$ ipython --no-banner

In [1]: import numpy as np

In [2]: np.set_printoptions(precision=2, suppress=True, linewidth=200)

In [3]: def rnd(a):
   ...:     return np.round(a, 2) + 0
   ...: 

In [4]: feats = np.load("sample11.npy")

In [5]: print(rnd(feats))
[[ 0.42  0.17  0.17  0.    0.06  0.07 -0.42 -0.04  0.02]
 [ 0.17  0.46  0.31 -0.15  0.    0.21  0.14 -0.19  0.01]
 [ 0.17  0.31  0.43 -0.07  0.05  0.09  0.08  0.21  0.23]
 [ 0.   -0.15 -0.07  0.11  0.11 -0.16 -0.09  0.    0.15]
 [ 0.06  0.    0.05  0.11  0.25 -0.19 -0.02 -0.19  0.31]
 [ 0.07  0.21  0.09 -0.16 -0.19  0.26  0.02  0.03 -0.26]
 [-0.42  0.14  0.08 -0.09 -0.02  0.02  0.68 -0.04  0.09]
 [-0.04 -0.19  0.21  0.   -0.19  0.03 -0.04  0.86  0.06]
 [ 0.02  0.01  0.23  0.15  0.31 -0.26  0.09  0.06  0.53]]

In [6]: # symmetric

In [7]: print(np.linalg.matrix_rank(feats, rtol=0.1))
4

In [8]: print([round(float(x), 2) for x in np.linalg.svd(feats, compute_uv=False)[:3]])
[1.0, 1.0, 1.0]

In [9]: print(rnd(feats @ np.linalg.pinv(feats) @ feats))
[[ 0.42  0.17  0.17  0.    0.06  0.07 -0.42 -0.04  0.02]
 [ 0.17  0.46  0.31 -0.15  0.    0.21  0.14 -0.19  0.01]
 [ 0.17  0.31  0.43 -0.07  0.05  0.09  0.08  0.21  0.23]
 [ 0.   -0.15 -0.07  0.11  0.11 -0.16 -0.09  0.    0.15]
 [ 0.06  0.    0.05  0.11  0.25 -0.19 -0.02 -0.19  0.31]
 [ 0.07  0.21  0.09 -0.16 -0.19  0.26  0.02  0.03 -0.26]
 [-0.42  0.14  0.08 -0.09 -0.02  0.02  0.68 -0.04  0.09]
 [-0.04 -0.19  0.21  0.   -0.19  0.03 -0.04  0.86  0.06]
 [ 0.02  0.01  0.23  0.15  0.31 -0.26  0.09  0.06  0.53]]

In [10]: print(np.linalg.lstsq(feats[:-1].T, feats[-1])[2])
4

In [11]: print(rnd(np.trace(np.linalg.pinv(feats) @ feats)))
4.0

In [12]: U, sigma, VT = np.linalg.svd(feats)

In [13]: print(rnd(sigma))
[1. 1. 1. 1. 0. 0. 0. 0. 0.]

In [14]: B = U[:, :4] @ np.diag(sigma[:4]) @ VT[:4]

In [15]: print(np.linalg.matrix_rank(B))
4

In [16]: print(rnd(np.linalg.norm(feats - B, 2)), rnd(sigma[4]))
0.0 0.0

In [17]: print(rnd(np.linalg.norm(feats - B) / np.linalg.norm(feats)))
0.0

In [18]: m1 = np.load("w.npy")

In [19]: print(m1)
[[ 1  0  0  0  0  0  0  0]
 [ 1  1  0  0  0  0  0  0]
 [ 1 -2  1  0  0  0  0  0]
 [ 2  1  0  1  0  0  0  0]
 [-1 -1  0 -2  1  0  0  0]
 [ 0 -1  2 -1  2  1  0  0]
 [-1 -1  0  2 -1  1  1  0]
 [-1 -1  1  2  0  1 -1  1]]

In [20]: w1 = np.array([[2, 1], [1, 2], [1, 2], [3, 0], [1, 2], [2, 0], [2, 1], [2, 1]])

In [21]: beta = np.array([1, 3])

In [22]: act = np.maximum(m1 @ w1 + beta, 0)

In [23]: print(act)
[[3 4]
 [4 6]
 [2 2]
 [9 7]
 [0 2]
 [3 9]
 [7 0]
 [7 2]]

In [24]: C = np.array([[3, -2, 4], [3, 2, 5]])

In [25]: print((act @ C).round(6).argmax(axis=1))
[2 2 2 2 2 2 2 2]

In [26]: print(act @ C)
[[ 21   2  32]
 [ 30   4  46]
 [ 12   0  18]
 [ 48  -4  71]
 [  6   4  10]
 [ 36  12  57]
 [ 21 -14  28]
 [ 27 -10  38]]

In [27]: print(w1 @ C)
[[ 9 -2 13]
 [ 9  2 14]
 [ 9  2 14]
 [ 9 -6 12]
 [ 9  2 14]
 [ 6 -4  8]
 [ 9 -2 13]
 [ 9 -2 13]]

In [28]: hat = act @ np.linalg.solve(act.T @ act, act.T)

In [29]: print(rnd(np.diag(hat)))
[0.08 0.19 0.02 0.38 0.04 0.54 0.44 0.3 ]

In [30]: print(rnd(hat))
[[ 0.08  0.12  0.04  0.15  0.04  0.18  0.    0.04]
 [ 0.12  0.19  0.06  0.2   0.07  0.29 -0.03  0.04]
 [ 0.04  0.06  0.02  0.09  0.01  0.08  0.03  0.05]
 [ 0.15  0.2   0.09  0.38  0.02  0.2   0.24  0.26]
 [ 0.04  0.07  0.01  0.02  0.04  0.14 -0.09 -0.05]
 [ 0.18  0.29  0.08  0.2   0.14  0.54 -0.23 -0.09]
 [ 0.   -0.03  0.03  0.24 -0.09 -0.23  0.44  0.35]
 [ 0.04  0.04  0.05  0.26 -0.05 -0.09  0.35  0.3 ]]

In [31]: print(rnd((np.eye(8) - hat) @ act))
[[0. 0.]
 [0. 0.]
 [0. 0.]
 [0. 0.]
 [0. 0.]
 [0. 0.]
 [0. 0.]
 [0. 0.]]
